% python3 -q
>>> import numpy as np
>>> np.set_printoptions(precision=3, suppress=True, linewidth=140, legacy="1.25")
>>> A = np.load("test14.npy")
>>> print(A)
[[ 2 -2  2 -2]
 [ 1  1  1  1]
 [ 2 -2  2 -2]
 [ 1  1  1  1]]
>>> # columns 0 and 2 are equal
>>> U, sv, VT = np.linalg.svd(A)
>>> V = VT[:(sv > 1e-8).sum()]
>>> rng = np.random.default_rng(634832)
>>> x = A[3] + 4 * A[2] + rng.integers(2) * np.eye(4)[0]
>>> print(x)
[ 9. -7.  9. -7.]
>>> print(np.round(V.T @ V, 3) + 0)
[[0.5 0.  0.5 0. ]
 [0.  0.5 0.  0.5]
 [0.5 0.  0.5 0. ]
 [0.  0.5 0.  0.5]]
>>> print(np.linalg.matrix_rank(np.vstack([A, x])))
2
>>> print(round(float(np.linalg.norm(x - V.T @ V @ x)), 3))
0.0
>>> print(np.argsort(-np.linalg.norm(A, axis=0).round(6), kind="stable")[:3])
[0 1 2]
>>> print(np.linalg.matrix_rank(A, rtol=0.1))
2
>>> f, v = A[0], A[1]
>>> print(f @ v)
0
>>> print(f @ f)
16
>>> p = (f @ v) / (f @ f) * f
>>> print(v - p)
[1. 1. 1. 1.]
>>> print(p)
[ 0. -0.  0. -0.]
>>> print((v - p) @ f)
0.0
>>> A2 = np.array([[3, 0, 3], [3, 0, 2]])
>>> basis = np.kron(A2, A)
>>> print(basis.shape)
(8, 12)
>>> print(np.linalg.matrix_rank(basis))
4
>>> print(basis)
[[ 6 -6  6 -6  0  0  0  0  6 -6  6 -6]
 [ 3  3  3  3  0  0  0  0  3  3  3  3]
 [ 6 -6  6 -6  0  0  0  0  6 -6  6 -6]
 [ 3  3  3  3  0  0  0  0  3  3  3  3]
 [ 6 -6  6 -6  0  0  0  0  4 -4  4 -4]
 [ 3  3  3  3  0  0  0  0  2  2  2  2]
 [ 6 -6  6 -6  0  0  0  0  4 -4  4 -4]
 [ 3  3  3  3  0  0  0  0  2  2  2  2]]
>>> print(round(float(np.linalg.norm(basis, 2)), 3), round(np.linalg.norm(A2, 2) * np.linalg.norm(A, 2), 3))
31.347 31.347
>>> x = np.array([-2, -3, 6, 9])
>>> h1 = np.maximum(A @ x, 0)
>>> print(np.tanh(A @ x))
[-0.999  1.    -0.999  1.   ]
>>> print(np.maximum(A @ (3 * x), 0))
[ 0 30  0 30]
>>> arr = np.loadtxt("block0.csv", delimiter=",")
>>> print(arr)
[[0. 0. 1. 0.]
 [0. 0. 0. 1.]
 [0. 1. 0. 0.]
 [1. 0. 0. 0.]]
>>> A2 = np.array([[5, 2, 4], [6, 9, 5], [6, 8, 5], [2, 4, 9]])
>>> print(np.linalg.matrix_rank(arr @ A2))
3
>>> X = np.loadtxt("data.csv", delimiter=",")
>>> print(X)
[[-0.863  0.199  0.465]
 [-0.465 -0.674 -0.574]
 [ 0.199 -0.711  0.674]]
>>> # columns are unit length and at right angles
>>> q = X.astype(float).copy()
>>> for j in range(3):
...     q[:, j] -= q[:, :j] @ (q[:, :j].T @ q[:, j])
...     q[:, j] /= np.linalg.norm(q[:, j])
... 
>>> print(np.round(q.T @ X, 3) + 0)
[[1. 0. 0.]
 [0. 1. 0.]
 [0. 0. 1.]]
>>> print(np.poly(X))
[ 1.     0.863 -0.863 -1.   ]
>>> print(round(np.linalg.det(2 * X), 3), round(float(np.linalg.det(X)), 3))
8.0 1.0
>>> print(round(float(np.linalg.det(X[::-1])), 3))
-1.0
>>> U, sv, VT = np.linalg.svd(X, full_matrices=False)
>>> print((sv > 1e-8).sum())
3
>>> print(np.round(VT @ VT.T, 3) + 0)
[[1. 0. 0.]
 [0. 1. 0.]
 [0. 0. 1.]]
>>> print(np.allclose(U * sv @ VT, X))
True
>>> print(np.cumsum(sv ** 2) / np.sum(sv ** 2))
[0.333 0.667 1.   ]
